% python3 -q
>>> import numpy as np
>>> np.set_printoptions(precision=2, suppress=True, linewidth=120)
>>> def tidy(a):
...     return np.round(a, 2) + 0
... 
>>> W0 = np.loadtxt("a.csv", delimiter=",")
>>> W0
array([[ 0.,  0.,  0.,  0.,  0.,  0.,  0.,  0.,  1.],
       [ 0.,  0.,  0.,  0.,  0.,  0.,  0.,  0.,  3.],
       [ 0.,  0.,  0.,  0.,  0.,  0.,  0.,  0., -1.],
       [ 0.,  0.,  0.,  0.,  0.,  0.,  0.,  0., -2.],
       [ 0.,  0.,  0.,  0.,  0.,  0.,  0.,  0., -2.],
       [ 0.,  0.,  0.,  0.,  0.,  0.,  0.,  0.,  3.],
       [ 0.,  0.,  0.,  0.,  0.,  0.,  0.,  0.,  2.],
       [ 0.,  0.,  0.,  0.,  0.,  0.,  0.,  0.,  3.],
       [ 1.,  3., -1., -2., -2.,  3.,  2.,  3.,  0.]])
>>> def softmax(z):
...     e = np.exp(z - z.max(axis=-1, keepdims=True))
...     return e / e.sum(axis=-1, keepdims=True)
... 
>>> print(tidy(softmax(10 * W0[4])))
[0.12 0.12 0.12 0.12 0.12 0.12 0.12 0.12 0.  ]
>>> scores = W0 @ W0.T / np.sqrt(9)
>>> tidy(softmax(scores)[4] @ W0)
array([ 0.09,  0.26, -0.09, -0.17, -0.17,  0.26,  0.17,  0.26, -1.27])
>>> print(softmax(scores).round(6).argmax(axis=1))
[1 1 3 3 3 1 1 1 8]
>>> J = np.array([[-54, 48, 42],
...     [-27, 24, 21],
...     [-9, 8, 7],
...     [-72, 64, 56],
...     [63, -56, -49],
...     [-81, 72, 63],
...     [45, -40, -35],
...     [54, -48, -42],
...     [-54, 48, 42]])
>>> r = np.linalg.matrix_rank(J)
>>> r
np.int64(1)
>>> null = np.linalg.svd(J)[2][r:].T
>>> [int(np.linalg.matrix_rank(J[:, :j + 1])) for j in range(3)]
[1, 1, 1]
>>> tidy(null @ null.T)
array([[ 0.58,  0.37,  0.32],
       [ 0.37,  0.67, -0.29],
       [ 0.32, -0.29,  0.75]])
>>> tidy(J @ null)
array([[0., 0.],
       [0., 0.],
       [0., 0.],
       [0., 0.],
       [0., 0.],
       [0., 0.],
       [0., 0.],
       [0., 0.],
       [0., 0.]])
>>> [int(np.linalg.matrix_rank(J[:i])) for i in range(1, len(J) + 1)]
[1, 1, 1, 1, 1, 1, 1, 1, 1]
